% python3 -q
>>> import numpy as np
>>> np.set_printoptions(precision=3, suppress=True, linewidth=100)
>>> rng = np.random.default_rng(381)
>>> th = rng.uniform(0, 2 * np.pi, 28)
>>> q, _ = np.linalg.qr(np.array([[-1.4, 0.0],
...     [-0.6, 1.0],
...     [0.3, 2.7],
...     [-1.1, 0.7],
...     [-0.6, -0.1],
...     [-0.3, -1.2],
...     [-0.9, -0.1],
...     [0.7, 0.3]]))
>>> J = 5 * np.c_[np.cos(th), np.sin(th)] @ q.T
>>> J
array([[-1.009,  1.023,  4.145,  0.226, -0.578, -1.962, -0.794,  0.941],
       [-2.817, -0.676,  2.038, -1.842, -1.26 , -1.241, -1.864,  1.568],
       [-2.29 ,  0.008,  3.163, -1.106, -1.08 , -1.678, -1.571,  1.442],
       [ 2.524,  1.965,  1.842,  2.601,  0.994, -0.518,  1.535, -0.997],
       [-1.613,  0.606,  3.849, -0.359, -0.821, -1.903, -1.167,  1.196],
       [ 1.086, -0.974, -4.12 , -0.154,  0.61 ,  1.96 ,  0.842, -0.975],
       [ 2.77 ,  0.597, -2.188,  1.763,  1.246,  1.302,  1.84 , -1.562],
       [-2.981, -1.058,  1.231, -2.189, -1.3  , -0.902, -1.939,  1.557],
       [-2.304, -2.019, -2.292, -2.533, -0.884,  0.745, -1.378,  0.842],
       [ 1.498,  2.01 ,  3.372,  2.134,  0.505, -1.32 ,  0.826, -0.339],
       [ 1.451, -0.726, -3.952,  0.196,  0.757,  1.929,  1.068, -1.13 ],
       [ 3.015,  1.221, -0.839,  2.319,  1.299,  0.732,  1.945, -1.529],
       [-1.049,  0.998,  4.132,  0.189, -0.594, -1.962, -0.819,  0.959],
       [-1.107, -1.934, -3.704, -1.892, -0.328,  1.514, -0.566,  0.116],
       [ 2.746,  1.856,  1.246,  2.633,  1.109, -0.227,  1.697, -1.169],
       [-2.502, -0.228,  2.816, -1.375, -1.157, -1.55 , -1.693,  1.504],
       [ 2.761,  0.582, -2.214,  1.749,  1.243,  1.313,  1.835, -1.561],
       [-2.033, -2.045, -2.732, -2.419, -0.754,  0.972, -1.19 ,  0.665],
       [ 0.972,  1.9  ,  3.798,  1.802,  0.268, -1.572,  0.476, -0.041],
       [-2.912, -1.694, -0.581, -2.601, -1.204, -0.089, -1.828,  1.322],
       [ 2.294, -0.004, -3.156,  1.112,  1.082,  1.676,  1.574, -1.443],
       [-2.386, -0.095,  3.017, -1.225, -1.115, -1.625, -1.627,  1.471],
       [ 0.348, -1.392, -4.237, -0.806,  0.303,  1.924,  0.378, -0.636],
       [-2.316, -2.017, -2.27 , -2.537, -0.89 ,  0.733, -1.386,  0.851],
       [-0.379,  1.377,  4.237,  0.779, -0.316, -1.928, -0.398,  0.651],
       [-2.452, -0.169,  2.906, -1.31 , -1.139, -1.584, -1.665,  1.491],
       [ 1.464, -0.717, -3.944,  0.209,  0.762,  1.927,  1.076, -1.135],
       [-1.394, -1.993, -3.47 , -2.072, -0.458,  1.376, -0.756,  0.278]])
>>> # null space of dimension 6
>>> U, s, vt = np.linalg.svd(J)
>>> np.argmax(s[:-1] / (s[1:] + 1e-6)) + 1
np.int64(2)
>>> s.round(3) + 0
array([20.13, 17.17,  0.  ,  0.  ,  0.  ,  0.  ,  0.  ,  0.  ])
>>> A2 = U[:, :2] @ np.diag(s[:2]) @ vt[:2]
>>> round(float(np.linalg.norm(J - A2) / np.linalg.norm(J)), 3)
0.0
>>> round(float(np.abs(J - A2).max()), 3)
0.0
>>> U, s, vt = np.linalg.svd(J)
>>> evecs = vt[:(s > 1e-8).sum()]
>>> vec = J[9] + 5 * J[6] + rng.integers(2) * np.eye(8)[6]
>>> vec
array([15.349,  4.993, -7.568, 10.95 ,  6.736,  5.191, 10.025, -8.15 ])
>>> np.linalg.matrix_rank(np.vstack([J, vec]))
np.int64(2)
>>> round(np.linalg.norm(vec - evecs.T @ evecs @ vec), 3)
np.float64(0.0)
>>> A2 = J / np.linalg.norm(J, axis=1, keepdims=True)
>>> gram = A2 @ A2.T
>>> np.linalg.norm(A2, axis=1)
array([1., 1., 1., 1., 1., 1., 1., 1., 1., 1., 1., 1., 1., 1., 1., 1., 1., 1., 1., 1., 1., 1., 1.,
       1., 1., 1., 1., 1.])
>>> np.round(np.degrees(np.arccos(np.clip(gram[9, 15], -1, 1))), 3)
np.float64(85.619)
>>> np.argwhere(np.triu(np.abs(gram) > 0.95, 1))
array([[ 0,  4],
       [ 0,  5],
       [ 0, 10],
       [ 0, 12],
       [ 0, 22],
       [ 0, 24],
       [ 0, 26],
       [ 1,  6],
       [ 1,  7],
       [ 1, 11],
       [ 1, 15],
       [ 1, 16],
       [ 1, 21],
       [ 1, 25],
       [ 2,  4],
       [ 2,  6],
       [ 2, 15],
       [ 2, 16],
       [ 2, 20],
       [ 2, 21],
       [ 2, 25],
       [ 3,  8],
       [ 3, 14],
       [ 3, 17],
       [ 3, 19],
       [ 3, 23],
       [ 4,  5],
       [ 4, 10],
       [ 4, 12],
       [ 4, 20],
       [ 4, 26],
       [ 5, 10],
       [ 5, 12],
       [ 5, 22],
       [ 5, 24],
       [ 5, 26],
       [ 6,  7],
       [ 6, 15],
       [ 6, 16],
       [ 6, 20],
       [ 6, 21],
       [ 6, 25],
       [ 7, 11],
       [ 7, 16],
       [ 8, 14],
       [ 8, 17],
       [ 8, 23],
       [ 9, 13],
       [ 9, 17],
       [ 9, 18],
       [ 9, 27],
       [10, 12],
       [10, 26],
       [12, 22],
       [12, 24],
       [12, 26],
       [13, 18],
       [13, 27],
       [14, 19],
       [14, 23],
       [15, 16],
       [15, 20],
       [15, 21],
       [15, 25],
       [16, 20],
       [16, 21],
       [16, 25],
       [17, 23],
       [17, 27],
       [18, 27],
       [20, 21],
       [20, 25],
       [21, 25],
       [22, 24]])
